>>> import numpy as np
>>> from numpy import linalg as LA
>>> np.set_printoptions(suppress=True, linewidth=200)
>>> A = np.load("mat.npy")
>>> A
array([[-3,  0,  0,  0,  0],
       [ 0,  0,  0,  0,  0],
       [ 0,  0,  3,  0,  0],
       [ 0,  0,  0, -3,  0],
       [ 0,  0,  0,  0,  3]])
>>> # looks like rank 4
>>> left, sig, Vt = LA.svd(A)
>>> sig
array([3., 3., 3., 3., 0.])
>>> Y = left[:, :4] @ np.diag(sig[:4]) @ Vt[:4]
>>> Y
array([[-3.,  0.,  0.,  0.,  0.],
       [ 0.,  0.,  0.,  0.,  0.],
       [ 0.,  0.,  3.,  0.,  0.],
       [ 0.,  0.,  0., -3.,  0.],
       [ 0.,  0.,  0.,  0.,  3.]])
>>> LA.matrix_rank(A, rtol=0.05)
np.int64(4)
>>> LA.matrix_rank(Y)
np.int64(4)
>>> np.abs(A - Y).max()
np.float64(0.0)
>>> round(float(LA.norm(A - Y) / LA.norm(A)), 2)
0.0
>>> t = np.radians(36)
>>> Rm = np.eye(5)
>>> Rm[3, 3] = Rm[4, 4] = np.cos(t)
>>> Rm[3, 4], Rm[4, 3] = -np.sin(t), np.sin(t)
>>> Rm.round(2)
array([[ 1.  ,  0.  ,  0.  ,  0.  ,  0.  ],
       [ 0.  ,  1.  ,  0.  ,  0.  ,  0.  ],
       [ 0.  ,  0.  ,  1.  ,  0.  ,  0.  ],
       [ 0.  ,  0.  ,  0.  ,  0.81, -0.59],
       [ 0.  ,  0.  ,  0.  ,  0.59,  0.81]])
>>> Y = A @ Rm.T
>>> round(float(LA.det(Rm)), 2), round(np.trace(Rm), 2)
(1.0, np.float64(4.62))
>>> np.round(LA.svd(A, compute_uv=False), 2), np.round(LA.svd(Y, compute_uv=False), 2)
(array([3., 3., 3., 3., 0.]), array([3., 3., 3., 3., 0.]))
>>> np.allclose(LA.norm(A, axis=1), LA.norm(Y, axis=1))
True
>>> np.allclose(A @ A.T, Y @ Y.T)
True
>>> np.round(np.abs(Y - A).max(axis=0), 2)
array([0.  , 0.  , 0.  , 1.76, 1.76])
>>> A @ A
array([[9, 0, 0, 0, 0],
       [0, 0, 0, 0, 0],
       [0, 0, 9, 0, 0],
       [0, 0, 0, 9, 0],
       [0, 0, 0, 0, 9]])
>>> np.trace(A)
np.int64(0)
>>> np.round(np.sort(np.abs(LA.eigvals(A))), 2)
array([0., 3., 3., 3., 3.])
>>> LA.matrix_power(A, 4)
array([[81,  0,  0,  0,  0],
       [ 0,  0,  0,  0,  0],
       [ 0,  0, 81,  0,  0],
       [ 0,  0,  0, 81,  0],
       [ 0,  0,  0,  0, 81]])
>>> A.inv()
Traceback (most recent call last):
  File "<python-input-29>", line 1, in <module>
    A.inv()
    ^^^^^
AttributeError: 'numpy.ndarray' object has no attribute 'inv'
>>> np.prod(np.diag(A)), np.round(LA.det(A), 2)
(np.int64(0), np.float64(0.0))
>>> LA.matrix_rank(A - A[0, 0] * np.eye(5))
np.int64(3)
>>> E = np.array([[6, 0, 0], [9, -2, 0], [-1, 6, -7]])
>>> E
array([[ 6,  0,  0],
       [ 9, -2,  0],
       [-1,  6, -7]])
>>> x0 = np.array([9, 7, 8])
>>> target = E @ x0
>>> target
array([ 54,  67, -23])
>>> np.round(LA.solve(E.T, E[1]), 2)
array([ 0.,  1., -0.])
>>> np.round(LA.solve(E, target), 2)
array([9., 7., 8.])
>>> np.round(LA.solve(E, -3 * target), 2)
array([-27., -21., -24.])
>>> np.allclose(E @ E.T, E.T @ E)
False
>>> LA.matrix_power(E, 3)
array([[ 216,    0,    0],
       [ 252,   -8,    0],
       [-205,  402, -343]])
>>> (E + E.T) / 2
array([[ 6. ,  4.5, -0.5],
       [ 4.5, -2. ,  3. ],
       [-0.5,  3. , -7. ]])
>>> O = E.astype(float).copy()
>>> for j in range(3):
...     O[:, j] -= O[:, :j] @ (O[:, :j].T @ O[:, j])
...     O[:, j] /= LA.norm(O[:, j])
... 
>>> np.round(O.T @ O, 2) + 0
array([[1., 0., 0.],
       [0., 1., 0.],
       [0., 0., 1.]])
>>> t = np.radians(120)
>>> Rm = np.eye(3)
>>> Rm[1, 1] = Rm[2, 2] = np.cos(t)
>>> Rm[1, 2], Rm[2, 1] = -np.sin(t), np.sin(t)
>>> Rm.round(2)
array([[ 1.  ,  0.  ,  0.  ],
       [ 0.  , -0.5 , -0.87],
       [ 0.  ,  0.87, -0.5 ]])
>>> Y = E @ Rm.T
>>> np.round(LA.svd(E, compute_uv=False), 2), np.round(LA.svd(Y, compute_uv=False), 2)
(array([11.39,  8.74,  0.84]), array([11.39,  8.74,  0.84]))
>>> Y.round(2)
array([[ 6.  ,  0.  ,  0.  ],
       [ 9.  ,  1.  , -1.73],
       [-1.  ,  3.06,  8.7 ]])
>>> np.round(np.abs(Y - E).max(axis=0), 2)
array([ 0. ,  3. , 15.7])
>>> mat = np.loadtxt("m.csv", delimiter=",")
>>> mat
array([[ 1.76,  3.05,  0.54],
       [ 1.76,  3.03,  0.55],
       [-1.25, -1.99, -0.39],
       [-0.59, -1.03, -0.08],
       [-1.8 , -3.01, -0.56],
       [-1.24, -2.07, -0.41],
       [ 0.57,  1.08,  0.23],
       [-1.21, -1.91, -0.4 ],
       [ 0.69,  0.98,  0.13],
       [ 1.17,  1.96,  0.48],
       [-1.25, -2.03, -0.36],
       [-0.07,  0.07,  0.04],
       [-1.21, -1.96, -0.42],
       [-1.13, -2.  , -0.39],
       [-1.22, -2.  , -0.38],
       [-0.54, -1.06, -0.11],
       [-1.75, -2.95, -0.66],
       [-0.04, -0.06,  0.01],
       [-0.56, -1.07, -0.2 ],
       [ 0.61,  1.  ,  0.21],
       [-1.19, -2.02, -0.36],
       [ 0.05,  0.02, -0.09],
       [ 1.36,  1.99,  0.4 ],
       [ 0.58,  0.99,  0.17],
       [-0.65, -1.06, -0.2 ],
       [-1.83, -3.02, -0.68],
       [-1.16, -2.08, -0.4 ],
       [ 0.62,  1.05,  0.2 ],
       [ 0.58,  1.06,  0.23]])
>>> cent = mat[[18, 11]].astype(float)
>>> for _ in range(4):
...     z = LA.norm(mat[:, None] - cent, axis=-1).argmin(axis=1)
...     cent = np.array([mat[z == j].mean(axis=0) for j in range(2)])
... 
>>> z
array([1, 1, 0, 0, 0, 0, 1, 0, 1, 1, 0, 1, 0, 0, 0, 0, 0, 1, 0, 1, 0, 1, 1, 1, 0, 0, 0, 1, 1])
>>> np.round(cent[1] - cent[0], 2)
array([1.9 , 3.2 , 0.61])
>>> np.abs(cent[1] - cent[0]).argmax()
np.int64(1)
>>> np.bincount(z)
array([16, 13])
>>> cent.round(2)
array([[-1.16, -1.95, -0.38],
       [ 0.74,  1.25,  0.24]])
